In [1]: import numpy as np

In [2]: np.set_printoptions(precision=3, suppress=True, linewidth=120, legacy="1.25")

In [3]: data = np.load("data.npy")

In [4]: data
Out[4]: 
array([[ 1., -1., -1.,  1.],
       [ 0.,  2.,  0.,  0.],
       [ 0.,  1.,  4., -3.],
       [ 4.,  3.,  2.,  1.]])

In [5]: data.ravel(order="F")
Out[5]: array([ 1.,  0.,  0.,  4., -1.,  2.,  1.,  3., -1.,  0.,  4.,  2.,  1.,  0., -3.,  1.])

In [6]: data.reshape(2, -1)
Out[6]: 
array([[ 1., -1., -1.,  1.,  0.,  2.,  0.,  0.],
       [ 0.,  1.,  4., -3.,  4.,  3.,  2.,  1.]])

In [7]: t3 = data.reshape(4, 2, -1)

In [8]: np.einsum("ihd,jhd->hij", t3, t3).shape
Out[8]: (2, 4, 4)

In [9]: np.swapaxes(t3, 1, 2)[1]
Out[9]: 
array([[0., 0.],
       [2., 0.]])

In [10]: B = np.array([[2, 2], [-2, -3], [-1, 3], [3, 0]])

In [11]: np.einsum("ij->j", data)
Out[11]: array([ 5.,  5.,  5., -1.])

In [12]: np.einsum("ij,ij->i", data, data)
Out[12]: array([ 4.,  4., 26., 30.])

In [13]: B.T @ data.T
Out[13]: 
array([[  8.,  -4., -15.,   3.],
       [  2.,  -6.,   9.,   5.]])

In [14]: evals, evecs = np.linalg.eig(data)

In [15]: np.sort(np.linalg.eigvals(data.T))
Out[15]: array([1., 2., 2., 3.])

In [16]: round(float(np.prod(evals)), 3)
Out[16]: 12.0

In [17]: np.sort(np.linalg.eigvals(data @ data))
Out[17]: array([1., 4., 4., 9.])

In [18]: mat = np.load("out9.npy")

In [19]: mat
Out[19]: 
array([[ -2,  -2,  -2,  -2,  -2,  -2,  -2],
       [ -2,  -4,  -4,  -4,  -4,  -4,  -4],
       [ -2,  -4,  -6,  -6,  -6,  -6,  -6],
       [ -2,  -4,  -6,  -8,  -8,  -8,  -8],
       [ -2,  -4,  -6,  -8, -10, -10, -10],
       [ -2,  -4,  -6,  -8, -10, -12, -12],
       [ -2,  -4,  -6,  -8, -10, -12, -14]])

In [20]: evals, evecs = np.linalg.eigh(mat)

In [21]: np.linalg.eigvalsh(mat @ mat)
Out[21]: array([   0.273,    0.359,    0.584,    1.247,    4.   ,   27.416, 2094.121])

In [22]: np.linalg.eigvalsh(mat + 4 * np.eye(7))
Out[22]: array([-41.762,  -1.236,   2.   ,   2.883,   3.236,   3.401,   3.477])

In [23]: evals.sum(), np.trace(mat)
Out[23]: (-56.0, -56)

In [24]: np.round(evecs.T @ evecs, 3) + 0
Out[24]: 
array([[1., 0., 0., 0., 0., 0., 0.],
       [0., 1., 0., 0., 0., 0., 0.],
       [0., 0., 1., 0., 0., 0., 0.],
       [0., 0., 0., 1., 0., 0., 0.],
       [0., 0., 0., 0., 1., 0., 0.],
       [0., 0., 0., 0., 0., 1., 0.],
       [0., 0., 0., 0., 0., 0., 1.]])

In [25]: np.round(evecs.T @ mat @ evecs, 3) + 0
Out[25]: 
array([[-45.762,   0.   ,   0.   ,   0.   ,   0.   ,   0.   ,   0.   ],
       [  0.   ,  -5.236,   0.   ,   0.   ,   0.   ,   0.   ,   0.   ],
       [  0.   ,   0.   ,  -2.   ,   0.   ,   0.   ,   0.   ,   0.   ],
       [  0.   ,   0.   ,   0.   ,  -1.117,   0.   ,   0.   ,   0.   ],
       [  0.   ,   0.   ,   0.   ,   0.   ,  -0.764,   0.   ,   0.   ],
       [  0.   ,   0.   ,   0.   ,   0.   ,   0.   ,  -0.599,   0.   ],
       [  0.   ,   0.   ,   0.   ,   0.   ,   0.   ,   0.   ,  -0.523]])

In [26]: np.linalg.svd(mat, compute_uv=False)
Out[26]: array([45.762,  5.236,  2.   ,  1.117,  0.764,  0.599,  0.523])

In [27]: evecs @ np.diag(evals) @ evecs.T
Out[27]: 
array([[ -2.,  -2.,  -2.,  -2.,  -2.,  -2.,  -2.],
       [ -2.,  -4.,  -4.,  -4.,  -4.,  -4.,  -4.],
       [ -2.,  -4.,  -6.,  -6.,  -6.,  -6.,  -6.],
       [ -2.,  -4.,  -6.,  -8.,  -8.,  -8.,  -8.],
       [ -2.,  -4.,  -6.,  -8., -10., -10., -10.],
       [ -2.,  -4.,  -6.,  -8., -10., -12., -12.],
       [ -2.,  -4.,  -6.,  -8., -10., -12., -14.]])

In [28]: np.unique(evals.round(6) + 0, return_counts=True)[1]
Out[28]: array([1, 1, 1, 1, 1, 1, 1])

In [29]: evals
Out[29]: array([-45.762,  -5.236,  -2.   ,  -1.117,  -0.764,  -0.599,  -0.523])

In [30]: (evals > 1e-8).sum(), (evals < -1e-8).sum()
Out[30]: (0, 7)
